>>> import numpy as np
>>> np.set_printoptions(precision=1, suppress=True, linewidth=120)
>>> K = np.loadtxt("run13.csv", delimiter=",")
>>> K
array([[ 2.,  0.,  1., -1., -3.,  0.,  2.],
       [ 0.,  3., -2.,  2., -2., -3.,  0.],
       [ 0.,  0., -2., -3.,  2., -1.,  1.],
       [ 0.,  0.,  0., -2., -3.,  3., -1.],
       [ 0.,  0.,  0.,  0., -3., -3., -1.],
       [ 0.,  0.,  0.,  0.,  0., -1.,  2.],
       [ 0.,  0.,  0.,  0.,  0.,  0.,  1.]])
>>> r0 = np.array([4, 7, 1])
>>> np.correlate(K[2], K[0], "full")
array([ 0.,  0., -4., -6., 10.,  9., -3., -2., -4., -8.,  5., -2.,  2.])
>>> rng = np.random.default_rng(3408)
>>> lab = rng.permutation(7)
>>> lab
array([4, 3, 0, 5, 6, 1, 2])
>>> M2 = K[lab][:, lab]
>>> M2
array([[-3.,  0.,  0., -3., -1.,  0.,  0.],
       [-3., -2.,  0.,  3., -1.,  0.,  0.],
       [-3., -1.,  2.,  0.,  2.,  0.,  1.],
       [ 0.,  0.,  0., -1.,  2.,  0.,  0.],
       [ 0.,  0.,  0.,  0.,  1.,  0.,  0.],
       [-2.,  2.,  0., -3.,  0.,  3., -2.],
       [ 2., -3.,  0., -1.,  1.,  0., -2.]])
>>> np.diag(M2)
array([-3., -2.,  2., -1.,  1.,  3., -2.])
>>> np.round(np.linalg.det(M2), 1), np.round(np.linalg.det(K[lab]), 1)
(np.float64(72.0), np.float64(-72.0))
>>> np.allclose(M2, K)
False
>>> W0 = np.array([[-30.4, -18.1, 21.6, -19.8],
...     [7.9, -10.9, -4.6, -32.0],
...     [7.2, -8.7, -3.7, -34.4],
...     [-30.2, -18.5, 22.2, -17.6],
...     [6.9, -10.3, -2.4, -33.5],
...     [-29.4, -16.4, 22.1, -19.0],
...     [9.3, -10.2, -3.0, -30.3],
...     [6.6, -11.9, -4.1, -31.6],
...     [8.1, -11.1, -3.4, -30.3],
...     [-29.2, -19.0, 22.3, -17.2],
...     [7.3, -9.1, -3.1, -33.1]])
>>> P = W0 @ np.linalg.solve(W0.T @ W0, W0.T)
>>> P @ W0[:, 0]
array([-30.4,   7.9,   7.2, -30.2,   6.9, -29.4,   9.3,   6.6,   8.1, -29.2,   7.3])
>>> round(float(np.trace(P)), 1)
4.0
>>> np.allclose(P @ P, P)
True
>>> print(np.round(np.linalg.eigvalsh(P), 1) + 0)
[0. 0. 0. 0. 0. 0. 0. 1. 1. 1. 1.]
>>> lab = W0[:, 1] > np.median(W0[:, 1])
>>> r0 = W0[lab].mean(axis=0) - W0[~lab].mean(axis=0)
>>> ((W0 - W0.mean(axis=0)) @ r0 > 0).astype(int)
array([0, 1, 1, 0, 1, 0, 1, 1, 1, 0, 1])
>>> round(float((((W0 - W0.mean(axis=0)) @ r0 > 0) == lab).mean()), 1)
0.8
>>> def softmax(z):
...     e = np.exp(z - z.max(axis=-1, keepdims=True))
...     return e / e.sum(axis=-1, keepdims=True)
... 
>>> np.round(softmax(W0[2] + -2), 1) + 0
array([1., 0., 0., 0.])
>>> print(softmax(W0).sum(axis=1))
[1. 1. 1. 1. 1. 1. 1. 1. 1. 1. 1.]
>>> scores = W0 @ W0.T / np.sqrt(4)
>>> np.round(softmax(scores + np.triu(np.full(scores.shape, -np.inf), 1)), 1) + 0
array([[1., 0., 0., 0., 0., 0., 0., 0., 0., 0., 0.],
       [0., 1., 0., 0., 0., 0., 0., 0., 0., 0., 0.],
       [0., 0., 1., 0., 0., 0., 0., 0., 0., 0., 0.],
       [1., 0., 0., 0., 0., 0., 0., 0., 0., 0., 0.],
       [0., 0., 1., 0., 0., 0., 0., 0., 0., 0., 0.],
       [1., 0., 0., 0., 0., 0., 0., 0., 0., 0., 0.],
       [0., 0., 1., 0., 0., 0., 0., 0., 0., 0., 0.],
       [0., 0., 1., 0., 0., 0., 0., 0., 0., 0., 0.],
       [0., 0., 1., 0., 0., 0., 0., 0., 0., 0., 0.],
       [1., 0., 0., 0., 0., 0., 0., 0., 0., 0., 0.],
       [0., 0., 1., 0., 0., 0., 0., 0., 0., 0., 0.]])
>>> print(np.round(softmax(scores), 1) + 0)
[[1. 0. 0. 0. 0. 0. 0. 0. 0. 0. 0.]
 [0. 0. 1. 0. 0. 0. 0. 0. 0. 0. 0.]
 [0. 0. 1. 0. 0. 0. 0. 0. 0. 0. 0.]
 [1. 0. 0. 0. 0. 0. 0. 0. 0. 0. 0.]
 [0. 0. 1. 0. 0. 0. 0. 0. 0. 0. 0.]
 [1. 0. 0. 0. 0. 0. 0. 0. 0. 0. 0.]
 [0. 0. 1. 0. 0. 0. 0. 0. 0. 0. 0.]
 [0. 0. 1. 0. 0. 0. 0. 0. 0. 0. 0.]
 [0. 0. 1. 0. 0. 0. 0. 0. 0. 0. 0.]
 [1. 0. 0. 0. 0. 0. 0. 0. 0. 0. 0.]
 [0. 0. 1. 0. 0. 0. 0. 0. 0. 0. 0.]]
>>> print(softmax(scores)[2] @ W0)
[  7.2  -8.7  -3.7 -34.4]
>>> x0 = np.array([4, 5, 0, 5])
>>> rhs = W0 @ x0
>>> c, lr = np.zeros(4), 1 / np.linalg.norm(W0, 2) ** 2
>>> for i in range(300):
...     c -= lr * W0.T @ (W0 @ c - rhs)
...     if i % 50 == 0: print(i, round(np.linalg.norm(W0 @ c - rhs), 1))
... 
0 52.5
50 9.1
100 8.6
150 8.1
200 7.7
250 7.3
>>> c
array([ 3. ,  3.9, -2. ,  5.3])
>>> arr = np.load("arr.npy")
>>> print(arr.round(1) + 0)
[[ -5.4  40.8 -84.8  43.1  15.   -8.9 -13.2 115.   88.4 -13.5  14.6]
 [ -5.   38.5 -81.   41.   14.3  -9.5 -12.6 110.   84.4 -13.1  13.7]
 [ -3.2  29.2 -65.4  32.2  11.4 -11.6 -10.1  88.9  67.8 -11.6   9.8]
 [ -1.9  21.8 -52.6  24.9   9.1 -12.8  -7.8  71.5  54.1 -10.2   6.8]
 [ -1.3  18.3 -46.3  21.4   8.1 -13.1  -6.6  62.9  47.5  -9.5   5.5]
 [  0.7   7.  -23.8   8.6   4.7 -12.   -2.   31.7  23.9  -6.7   1.6]
 [  0.9   5.6 -20.4   6.8   4.2 -11.3  -1.3  27.   20.5  -6.2   1.2]
 [  1.3   2.6 -12.4   2.6   3.1  -8.9   0.4  15.7  12.3  -4.8   0.4]
 [  1.3   1.7  -9.5   1.2   2.7  -7.5   0.9  11.6   9.3  -4.1   0.3]
 [  1.3   1.6  -9.2   1.1   2.7  -7.4   1.   11.3   9.1  -4.1   0.3]
 [  1.1   0.9  -6.   -0.1   2.1  -5.4   1.4   6.9   5.9  -3.1   0.3]
 [  1.    0.6  -4.2  -0.6   1.7  -4.    1.4   4.6   4.2  -2.5   0.3]
 [  0.7   0.4  -2.8  -0.7   1.4  -2.7   1.3   2.9   2.8  -1.8   0.3]
 [ -1.1  -1.5   3.3   2.6  -2.9   1.6  -3.6  -1.7  -3.4   2.8  -1.5]
 [ -2.2  -5.8   8.1   6.4  -7.7   0.   -9.7  -3.6  -8.9   6.2  -5.2]
 [ -2.6  -8.7  10.9   8.1 -10.4  -1.9 -12.8  -4.9 -12.2   7.9  -7.6]
 [ -3.4 -22.4  23.7  12.9 -21.1 -12.2 -24.7 -12.2 -27.2  13.8 -18.1]
 [ -3.4 -26.6  27.6  13.8 -24.2 -15.6 -27.9 -14.8 -31.8  15.3 -21.2]
 [ -3.4 -28.   28.9  14.1 -25.1 -16.7 -28.9 -15.7 -33.3  15.8 -22.2]
 [ -3.4 -30.3  31.1  14.5 -26.8 -18.6 -30.5 -17.2 -35.8  16.6 -23.9]
 [ -3.4 -33.   33.5  15.  -28.6 -20.7 -32.3 -18.9 -38.7  17.5 -25.8]
 [ -3.1 -48.5  48.   16.8 -38.8 -33.4 -42.3 -29.5 -55.7  22.3 -36.9]
 [ -2.8 -57.   56.   17.4 -44.2 -40.3 -47.3 -35.6 -65.   24.8 -42.8]
 [ -2.7 -60.1  58.9  17.6 -46.2 -42.9 -49.1 -37.9 -68.4  25.7 -45. ]]
>>> np.linalg.matrix_rank(arr, rtol=0.1)
np.int64(2)
>>> round(np.linalg.norm(arr, 2) / np.linalg.norm(arr), 1)
np.float64(0.9)
>>> [round(float(x), 1) for x in np.linalg.svd(arr, compute_uv=False)[:3]]
[400.2, 192.2, 31.3]
>>> rk = np.linalg.matrix_rank(arr)
>>> print(rk)
3
>>> ns = np.linalg.svd(arr)[2][rk:].T
>>> np.allclose(arr @ ns, 0)
True
>>> [int(np.linalg.matrix_rank(np.delete(arr, i, axis=0))) for i in range(24)]
[3, 3, 3, 3, 3, 3, 3, 3, 3, 3, 3, 3, 3, 3, 3, 3, 3, 3, 3, 3, 3, 3, 3, 3]
>>> print([int(np.linalg.matrix_rank(arr[:, :j + 1])) for j in range(11)])
[1, 2, 3, 3, 3, 3, 3, 3, 3, 3, 3]
>>> [int(np.linalg.matrix_rank(arr[:i])) for i in range(1, len(arr) + 1)]
[1, 2, 3, 3, 3, 3, 3, 3, 3, 3, 3, 3, 3, 3, 3, 3, 3, 3, 3, 3, 3, 3, 3, 3]
>>> Z = arr[[22, 7]].astype(float)
>>> for _ in range(6):
...     lab = np.linalg.norm(arr[:, None] - Z, axis=-1).argmin(axis=1)
...     Z = np.array([arr[lab == j].mean(axis=0) for j in range(2)])
... 
>>> lab
array([1, 1, 1, 1, 1, 1, 1, 1, 1, 1, 1, 1, 1, 1, 1, 1, 0, 0, 0, 0, 0, 0, 0, 0])
>>> Z
array([[ -3.2, -38.2,  38.5,  15.3, -31.9, -25.1, -35.4, -22.7, -44.5,  19. , -29.5],
       [ -0.9,   9.6, -24.8,  12.4,   3.7,  -7.2,  -4.6,  34.4,  25.3,  -4.6,   2.5]])
>>> Z[1] - Z[0]
array([  2.3,  47.8, -63.2,  -2.9,  35.6,  17.8,  30.8,  57.1,  69.8, -23.6,  32. ])
>>> mat = np.loadtxt("out19.csv", delimiter=",")
>>> print(mat)
[[  0.4  -1.4   0.4]
 [ -1.4  -0.2   1.5]
 [ -1.3  -0.6   1.3]
 [  0.1   1.2  -0.7]
 [  0.4   0.1   0.5]
 [  0.9  -0.6   0.3]
 [  0.8   0.6   0.2]
 [  0.5   1.2  -2.4]
 [  0.9  -0.2  -1.1]
 [ -0.2  -0.2  -0.2]
 [ -0.3   0.2  -2.3]
 [  0.4   0.3   0.1]
 [ -2.4   0.3   0.2]
 [ -0.1  -0.8   0. ]
 [ -1.3   0.5  -0.5]
 [  0.3   1.7  -0.8]
 [  0.2  -2.1  -0.2]
 [ -0.7  -0.2  -1.3]
 [ -3.3   0.2  -2.1]
 [  0.2   0.4   0.4]
 [  0.4  -1.7   0.4]
 [  0.6   1.4   0.9]
 [ -0.5   1.4   0. ]
 [ -0.1   0.   -0.4]
 [  0.3   0.4  -0.1]
 [ -0.1  -1.5   1.2]
 [  1.6  -1.4  -1. ]
 [  0.2   0.7   1.2]
 [  1.3   0.2  -1.2]
 [ -2.   -0.4   1.2]
 [  1.6  -1.3   0.9]
 [ -1.    0.5  -0.2]
 [ -0.4  -0.9   2.8]
 [ -0.1   0.    0.8]
 [ 26.   20.  -30. ]
 [  0.6  -0.4   1.2]]
>>> Z = mat[[34, 9]].astype(float)
>>> for _ in range(7):
...     lab = np.linalg.norm(mat[:, None] - Z, axis=-1).argmin(axis=1)
...     Z = np.array([mat[lab == j].mean(axis=0) for j in range(2)])
... 
>>> lab
array([1, 1, 1, 1, 1, 1, 1, 1, 1, 1, 1, 1, 1, 1, 1, 1, 1, 1, 1, 1, 1, 1, 1, 1, 1, 1, 1, 1, 1, 1, 1, 1, 1, 1, 0, 1])
>>> print(Z[1] - Z[0])
[-26.1 -20.1  30. ]
>>> Z.round(1) + 0
array([[ 26. ,  20. , -30. ],
       [ -0.1,  -0.1,   0. ]])
>>> lab = mat[:, 2] > np.median(mat[:, 2])
>>> r0 = mat[lab].mean(axis=0) - mat[~lab].mean(axis=0)
>>> r0
array([-1.4, -1.5,  3.3])
>>> lab.astype(int)
array([1, 1, 1, 0, 1, 1, 1, 0, 0, 0, 0, 1, 1, 0, 0, 0, 0, 0, 0, 1, 1, 1, 0, 0, 0, 1, 0, 1, 0, 1, 1, 0, 1, 1, 0, 1])
>>> np.round((((mat - mat.mean(axis=0)) @ r0 > 0) == lab).mean(), 1)
np.float64(0.7)
>>> Q, R = np.linalg.qr(mat)
>>> Q.shape, R.shape
((36, 3), (3, 3))
>>> np.abs(np.diag(R))
array([26.7,  7.6,  7.2])
>>> print(np.round(Q @ R, 1) + 0)
[[  0.4  -1.4   0.4]
 [ -1.4  -0.2   1.5]
 [ -1.3  -0.6   1.3]
 [  0.1   1.2  -0.7]
 [  0.4   0.1   0.5]
 [  0.9  -0.6   0.3]
 [  0.8   0.6   0.2]
 [  0.5   1.2  -2.4]
 [  0.9  -0.2  -1.1]
 [ -0.2  -0.2  -0.2]
 [ -0.3   0.2  -2.3]
 [  0.4   0.3   0.1]
 [ -2.4   0.3   0.2]
 [ -0.1  -0.8   0. ]
 [ -1.3   0.5  -0.5]
 [  0.3   1.7  -0.8]
 [  0.2  -2.1  -0.2]
 [ -0.7  -0.2  -1.3]
 [ -3.3   0.2  -2.1]
 [  0.2   0.4   0.4]
 [  0.4  -1.7   0.4]
 [  0.6   1.4   0.9]
 [ -0.5   1.4   0. ]
 [ -0.1   0.   -0.4]
 [  0.3   0.4  -0.1]
 [ -0.1  -1.5   1.2]
 [  1.6  -1.4  -1. ]
 [  0.2   0.7   1.2]
 [  1.3   0.2  -1.2]
 [ -2.   -0.4   1.2]
 [  1.6  -1.3   0.9]
 [ -1.    0.5  -0.2]
 [ -0.4  -0.9   2.8]
 [ -0.1   0.    0.8]
 [ 26.   20.  -30. ]
 [  0.6  -0.4   1.2]]
>>> R
array([[-26.7, -19.3,  29.2],
       [  0. ,  -7.6,   6.3],
       [  0. ,   0. ,  -7.2]])
>>> Q.round(1) + 0
array([[ 0. ,  0.2,  0.1],
       [ 0.1, -0.1, -0.1],
       [ 0. ,  0. ,  0. ],
       [ 0. , -0.1,  0. ],
       [ 0. ,  0. , -0.1],
       [ 0. ,  0.2,  0. ],
       [ 0. ,  0. , -0.2],
       [ 0. , -0.1,  0.2],
       [ 0. ,  0.1,  0.1],
       [ 0. ,  0. ,  0.1],
       [ 0. , -0.1,  0.3],
       [ 0. ,  0. , -0.1],
       [ 0.1, -0.3,  0.1],
       [ 0. ,  0.1,  0.1],
       [ 0. , -0.2,  0.1],
       [ 0. , -0.2, -0.1],
       [ 0. ,  0.3,  0.3],
       [ 0. ,  0. ,  0.3],
       [ 0.1, -0.3,  0.5],
       [ 0. ,  0. , -0.1],
       [ 0. ,  0.3,  0.1],
       [ 0. , -0.1, -0.3],
       [ 0. , -0.2, -0.1],
       [ 0. ,  0. ,  0.1],
       [ 0. ,  0. , -0.1],
       [ 0. ,  0.2,  0. ],
       [-0.1,  0.3,  0.2],
       [ 0. , -0.1, -0.3],
       [ 0. ,  0.1,  0.1],
       [ 0.1, -0.1,  0. ],
       [-0.1,  0.3, -0.1],
       [ 0. , -0.2,  0. ],
       [ 0. ,  0.1, -0.3],
       [ 0. ,  0. , -0.1],
       [-1. , -0.2,  0.1],
       [ 0. ,  0.1, -0.2]])
>>> print(np.round(abs(R[0, 0]), 1), np.round(np.linalg.norm(mat[:, 0]), 1))
26.7 26.7
